$ python3 -q
>>> import numpy as np
>>> from numpy import linalg as LA
>>> np.set_printoptions(precision=2, suppress=True, linewidth=120)
>>> rng = np.random.default_rng(88)
>>> M = np.array([[2, -2, 2, -1, 2, -1],
...     [0, 1, -1, -2, -2, -1],
...     [2, -1, 2, -2, -2, 2],
...     [1, -1, -1, 2, -2, -2],
...     [-2, 2, 2, -2, 1, 0],
...     [1, -2, 1, 2, 2, -2],
...     [2, 2, -1, 2, 2, 2],
...     [1, -2, 1, 1, 0, -1],
...     [0, -1, 2, 2, 1, 2]]) * (rng.random((9, 6)) < 0.3)
>>> M
array([[ 2,  0,  0,  0,  0, -1],
       [ 0,  0, -1, -2,  0,  0],
       [ 0, -1,  0, -2,  0,  0],
       [ 0,  0,  0,  0, -2,  0],
       [-2,  0,  2, -2,  0,  0],
       [ 0,  0,  0,  0,  0,  0],
       [ 2,  0,  0,  0,  2,  0],
       [ 0,  0,  1,  0,  0, -1],
       [ 0, -1,  0,  0,  0,  0]])
>>> other = np.c_[M[:, :2] @ np.array([[0, -3], [9, 2]]), np.array([3, 5, 5, 2, 5, -3, 3, -5, 4])]
>>> other
array([[ 0, -6,  3],
       [ 0,  0,  5],
       [-9, -2,  5],
       [ 0,  0,  2],
       [ 0,  6,  5],
       [ 0,  0, -3],
       [ 0, -6,  3],
       [ 0,  0, -5],
       [-9, -2,  4]])
>>> np.round(LA.lstsq(M, other[:, 0])[0], 2) + 0
array([0., 9., 0., 0., 0., 0.])
>>> np.round(LA.norm(other - M @ LA.lstsq(M, other)[0], axis=0), 2) + 0
array([0.  , 0.  , 5.64])
>>> x = np.array([0, 2, 2, 3, 1, 1])
>>> h = np.maximum(M @ x, 0)
>>> M.T @ h
array([ 4,  0,  1,  0,  4, -1])
>>> M * (h > 1e-9)[:, None]
array([[ 0,  0,  0,  0,  0,  0],
       [ 0,  0,  0,  0,  0,  0],
       [ 0,  0,  0,  0,  0,  0],
       [ 0,  0,  0,  0,  0,  0],
       [ 0,  0,  0,  0,  0,  0],
       [ 0,  0,  0,  0,  0,  0],
       [ 2,  0,  0,  0,  2,  0],
       [ 0,  0,  1,  0,  0, -1],
       [ 0,  0,  0,  0,  0,  0]])
>>> np.maximum(M @ x, 0) - np.maximum(-M @ x, 0)
array([-1, -8, -8, -2, -2,  0,  2,  1, -2])
